>>> import numpy as np
>>> from numpy import linalg as LA
>>> np.set_printoptions(precision=2, suppress=True, linewidth=160, sign=" ")
>>> data = np.loadtxt("test14.csv", delimiter=",")
>>> data
array([[  6.,   0., -12.,   0.],
       [  6.,   9., -12., -18.],
       [-12.,   0.,   0.,   0.],
       [-12., -18.,   0.,   0.]])
>>> U, sv, Vh = LA.svd(data, full_matrices=False)
>>> round(np.sqrt((sv ** 2).sum()), 2), round(float(LA.norm(data)), 2)
(np.float64(37.11), 37.11)
>>> (sv > 1e-8).sum()
np.int64(4)
>>> sv
array([ 29.28,  17.85,  12.1 ,   7.38])
>>> np.allclose(U * sv @ Vh, data)
True
>>> np.round(Vh @ Vh.T, 2) + 0
array([[ 1.,  0.,  0.,  0.],
       [ 0.,  1.,  0.,  0.],
       [ 0.,  0.,  1.,  0.],
       [ 0.,  0.,  0.,  1.]])
>>> np.round(U.T @ U, 2) + 0
array([[ 1.,  0.,  0.,  0.],
       [ 0.,  1.,  0.,  0.],
       [ 0.,  0.,  1.,  0.],
       [ 0.,  0.,  0.,  1.]])
>>> evals, V = LA.eig(data)
>>> np.sort(LA.eigvals(data.T))
array([-14.05,  -9.37,  15.37,  23.05])
>>> np.sort(LA.eigvals(data @ data))
array([  87.78,  197.51,  236.22,  531.49])
>>> np.round(data @ V[:, 0] - evals[0] * V[:, 0], 2) + 0
array([ 0.,  0.,  0.,  0.])
>>> round(np.prod(evals), 2)
np.float64(46656.0)
>>> evals
array([ 23.05,  15.37, -14.05,  -9.37])
>>> E = np.load("mat.npy")
>>> E
array([[ 54.,  35., -21., -56.,  21., -14., -28., -21.,  14.,  35., -49., -28.,   7.],
       [ 35.,  30., -15., -40.,  15., -10., -20., -15.,  10.,  25., -35., -20.,   5.],
       [-21., -15.,  14.,  24.,  -9.,   6.,  12.,   9.,  -6., -15.,  21.,  12.,  -3.],
       [-56., -40.,  24.,  69., -24.,  16.,  32.,  24., -16., -40.,  56.,  32.,  -8.],
       [ 21.,  15.,  -9., -24.,  14.,  -6., -12.,  -9.,   6.,  15., -21., -12.,   3.],
       [-14., -10.,   6.,  16.,  -6.,   9.,   8.,   6.,  -4., -10.,  14.,   8.,  -2.],
       [-28., -20.,  12.,  32., -12.,   8.,  21.,  12.,  -8., -20.,  28.,  16.,  -4.],
       [-21., -15.,   9.,  24.,  -9.,   6.,  12.,  14.,  -6., -15.,  21.,  12.,  -3.],
       [ 14.,  10.,  -6., -16.,   6.,  -4.,  -8.,  -6.,   9.,  10., -14.,  -8.,   2.],
       [ 35.,  25., -15., -40.,  15., -10., -20., -15.,  10.,  30., -35., -20.,   5.],
       [-49., -35.,  21.,  56., -21.,  14.,  28.,  21., -14., -35.,  54.,  28.,  -7.],
       [-28., -20.,  12.,  32., -12.,   8.,  16.,  12.,  -8., -20.,  28.,  21.,  -4.],
       [  7.,   5.,  -3.,  -8.,   3.,  -2.,  -4.,  -3.,   2.,   5.,  -7.,  -4.,   6.]])
>>> LA.matrix_rank(E, rtol=0.1)
np.int64(1)
>>> LA.cond(E) > 100
np.False_
>>> x0 = np.ones(13)
>>> for _ in range(3):
...     x0 = E @ x0
...     x0 /= LA.norm(x0)
...     print(round(x0 @ E @ x0, 2))
... 
280.27
285.0
285.0
>>> x0
array([-0.42, -0.3 ,  0.18,  0.48, -0.18,  0.12,  0.24,  0.18, -0.12, -0.3 ,  0.42,  0.24, -0.06])
>>> round(LA.eigvalsh(E)[-1], 2)
np.float64(285.0)
>>> O, R = LA.qr(E)
>>> round(float(abs(R[0, 0])), 2), round(float(LA.norm(E[:, 0])), 2)
(119.31, 119.31)
>>> round(np.trace(O @ O.T), 2)
np.float64(13.0)
>>> np.abs(np.diag(R))
array([ 119.31,    6.14,    5.29,    6.65,    5.15,    5.06,    5.24,    5.13,    5.05,    5.32,    5.54,    5.15,    5.01])
>>> evals, V = LA.eigh(E)
>>> evals
array([   5.,    5.,    5.,    5.,    5.,    5.,    5.,    5.,    5.,    5.,    5.,    5.,  285.])
>>> np.unique(evals.round(6) + 0, return_counts=True)[1]
array([ 12,   1])
>>> evals.sum(), np.trace(E)
(np.float64(345.0), np.float64(345.0))
>>> np.abs(V[:, -1])
array([ 0.42,  0.3 ,  0.18,  0.48,  0.18,  0.12,  0.24,  0.18,  0.12,  0.3 ,  0.42,  0.24,  0.06])
>>> LA.eigvalsh(E @ E)
array([    25.,     25.,     25.,     25.,     25.,     25.,     25.,     25.,     25.,     25.,     25.,     25.,  81225.])
>>> u = np.array([2, 0, 0, 1, 0, 3, 3, 2, 3, 3, 2, 1, 0])
>>> M2 = E + np.outer(u, np.eye(13)[6])
>>> LA.matrix_rank(LA.inv(M2) - LA.inv(E), tol=1e-8)
np.int64(1)
>>> LA.matrix_rank(M2 - E)
np.int64(1)
>>> A = np.arange(121).reshape(11, 11) + -1
>>> A
array([[ -1,   0,   1,   2,   3,   4,   5,   6,   7,   8,   9],
       [ 10,  11,  12,  13,  14,  15,  16,  17,  18,  19,  20],
       [ 21,  22,  23,  24,  25,  26,  27,  28,  29,  30,  31],
       [ 32,  33,  34,  35,  36,  37,  38,  39,  40,  41,  42],
       [ 43,  44,  45,  46,  47,  48,  49,  50,  51,  52,  53],
       [ 54,  55,  56,  57,  58,  59,  60,  61,  62,  63,  64],
       [ 65,  66,  67,  68,  69,  70,  71,  72,  73,  74,  75],
       [ 76,  77,  78,  79,  80,  81,  82,  83,  84,  85,  86],
       [ 87,  88,  89,  90,  91,  92,  93,  94,  95,  96,  97],
       [ 98,  99, 100, 101, 102, 103, 104, 105, 106, 107, 108],
       [109, 110, 111, 112, 113, 114, 115, 116, 117, 118, 119]])
>>> # null space of dimension 9
>>> rk = LA.matrix_rank(A)
>>> rk
np.int64(2)
>>> null = LA.svd(A)[2][rk:].T
>>> LA.matrix_rank(A.T @ A), LA.matrix_rank(A @ A.T)
(np.int64(2), np.int64(2))
>>> [int(LA.matrix_rank(np.delete(A, i, axis=0))) for i in range(11)]
[2, 2, 2, 2, 2, 2, 2, 2, 2, 2, 2]
>>> [int(LA.matrix_rank(A[:, :j + 1])) for j in range(11)]
[1, 2, 2, 2, 2, 2, 2, 2, 2, 2, 2]
>>> null.shape
(11, 9)
>>> x0 = np.array([0, 1, -2, -1, -2, -2, 1, -1, 1, 0, -1])
>>> np.sign((A @ x0).round(6))
array([-1, -1, -1, -1, -1, -1, -1, -1, -1, -1, -1])
>>> A @ (2 * x0)
array([  -42,  -174,  -306,  -438,  -570,  -702,  -834,  -966, -1098, -1230, -1362])
>>> np.einsum("ij,j->i", A, x0)
array([ -21,  -87, -153, -219, -285, -351, -417, -483, -549, -615, -681])
>>> (A @ x0).argmax()
np.int64(0)
>>> x0 = np.array([1, 0, 1, 0])
>>> y = data @ x0
>>> coef, lr = np.zeros(4), 1 / LA.norm(data, 2) ** 2
>>> for i in range(20):
...     coef -= lr * data.T @ (data @ coef - y)
...     if i % 5 == 0: print(i, round(LA.norm(data @ coef - y), 2))
... 
0 12.89
5 5.27
10 3.71
15 2.67
>>> round(float(LA.cond(data)), 2)
3.97
>>> W = np.array([[7, 4, 4],
...     [0, 9, 3],
...     [3, 8, 0],
...     [4, 7, 4],
...     [6, 7, 1],
...     [7, 1, 6],
...     [0, 1, 7],
...     [0, 5, 4],
...     [6, 8, 2],
...     [6, 4, 5],
...     [0, 9, 4]])
>>> coef = np.array([9, -5, -3])
>>> hid = np.maximum(A @ W + coef, 0)
>>> (hid > 0).astype(int)
array([[ 1,  1,  1],
       [ 1,  1,  1],
       [ 1,  1,  1],
       [ 1,  1,  1],
       [ 1,  1,  1],
       [ 1,  1,  1],
       [ 1,  1,  1],
       [ 1,  1,  1],
       [ 1,  1,  1],
       [ 1,  1,  1],
       [ 1,  1,  1]])
>>> LA.matrix_rank(hid)
np.int64(2)
>>> W2 = np.array([[2, 1, 1], [0, 1, 1], [2, 0, 0]])
>>> (hid @ W2).round(6).argmax(axis=1)
array([ 0,  0,  0,  0,  0,  0,  0,  0,  0,  0,  0])
>>> W @ W2
array([[ 22,  11,  11],
       [  6,   9,   9],
       [  6,  11,  11],
       [ 16,  11,  11],
       [ 14,  13,  13],
       [ 26,   8,   8],
       [ 14,   1,   1],
       [  8,   5,   5],
       [ 16,  14,  14],
       [ 22,  10,  10],
       [  8,   9,   9]])
>>> K = np.load("sample4.npy")
>>> K
array([[-2, -1,  0,  1,  2,  3,  4,  5],
       [ 6,  7,  8,  9, 10, 11, 12, 13],
       [14, 15, 16, 17, 18, 19, 20, 21],
       [22, 23, 24, 25, 26, 27, 28, 29],
       [30, 31, 32, 33, 34, 35, 36, 37],
       [38, 39, 40, 41, 42, 43, 44, 45],
       [46, 47, 48, 49, 50, 51, 52, 53],
       [54, 55, 56, 57, 58, 59, 60, 61],
       [62, 63, 64, 65, 66, 67, 68, 69]])
>>> U, sv, Vh = LA.svd(K)
>>> sv.round(2) + 0
array([ 334.36,   10.19,    0.  ,    0.  ,    0.  ,    0.  ,    0.  ,    0.  ])
>>> np.argmax(sv[:-1] / (sv[1:] + 1e-6)) + 1
np.int64(2)
>>> M2 = U[:, :2] @ np.diag(sv[:2]) @ Vh[:2]
>>> LA.matrix_rank(M2)
np.int64(2)
>>> np.round(np.abs(K - M2).max(), 2)
np.float64(0.0)
>>> round(float(LA.norm(K - M2) / LA.norm(K)), 2)
0.0
>>> m1 = np.load("arr.npy")
>>> m1.round(2) + 0
array([[ 0.  ,  0.27, -0.12,  0.23, -0.37, -0.06, -0.09, -0.24],
       [ 0.  , -0.51, -0.09,  0.45, -0.02, -0.07,  0.07, -0.08],
       [-0.03, -0.09, -0.03, -0.13,  0.01, -0.45,  0.55, -0.04],
       [-0.03,  0.44, -0.36, -0.28, -0.34,  0.11,  0.03,  0.17],
       [ 0.03,  0.18,  0.76,  0.16, -0.35, -0.18,  0.25,  0.19],
       [-0.22,  0.  ,  0.3 , -0.19, -0.03, -0.11, -0.38, -0.74],
       [ 0.66,  0.12, -0.01,  0.22, -0.34,  0.17,  0.  , -0.22],
       [ 0.35, -0.01, -0.1 , -0.46,  0.07, -0.37,  0.27, -0.28],
       [-0.06,  0.56,  0.06,  0.12,  0.44, -0.24, -0.11,  0.05],
       [ 0.06,  0.19,  0.11,  0.09,  0.38,  0.59,  0.52, -0.34],
       [ 0.44, -0.21,  0.07, -0.3 ,  0.05,  0.09, -0.2 ,  0.1 ],
       [-0.41, -0.14,  0.06, -0.34, -0.37,  0.34,  0.22, -0.04],
       [-0.16,  0.07, -0.39,  0.3 , -0.16, -0.19,  0.19, -0.25]])
>>> M2 = np.c_[m1[:, :5] @ np.array([[1, -1, -2, -1, -4],
...     [1, 1, 1, -1, -3],
...     [-1, -5, -2, -3, 3],
...     [2, -5, -1, -1, -4],
...     [1, 1, 2, -1, -3]]), np.array([-3, 2, 1, 2, -2, -2, 1, 3, 0, -3, 1, 2, -1])]
>>> M2
array([[ 0.48, -0.67, -0.47,  0.23, -0.97, -3.  ],
       [ 0.47, -2.32, -0.81,  0.35, -0.5 ,  2.  ],
       [-0.34,  0.74,  0.18,  0.34,  0.8 ,  1.  ],
       [-0.14,  3.34,  0.82,  1.28, -0.11,  2.  ],
       [-0.57, -4.78, -2.25, -2.29,  2.  , -2.  ],
       [-0.93, -0.37, -0.04, -0.46,  2.64, -2.  ],
       [ 0.88, -1.9 , -2.07, -0.62, -2.88,  1.  ],
       [-0.44,  2.5 ,  0.08,  0.35,  0.03,  3.  ],
       [ 1.12,  0.15,  1.32, -1.23, -3.05,  0.  ],
       [ 0.71, -0.5 ,  0.52, -1.05, -2.02, -3.  ],
       [-0.4 ,  0.55, -0.83, -0.2 ,  0.15,  1.  ],
       [-1.67,  1.3 ,  0.16,  1.07,  4.73,  2.  ],
       [ 0.74,  0.55,  0.55,  1.13, -1.46, -1.  ]])
>>> np.round(LA.lstsq(m1, M2[:, 0])[0], 2) + 0
array([ 1.,  1., -1.,  2.,  1.,  0.,  0.,  0.])
>>> LA.norm(LA.qr(m1)[0].T @ M2, axis=0) ** 2 / ((M2 ** 2).sum(axis=0) + 1e-12)
array([ 1.  ,  1.  ,  1.  ,  1.  ,  1.  ,  0.65])
>>> LA.matrix_rank(np.c_[m1, M2])
np.int64(9)
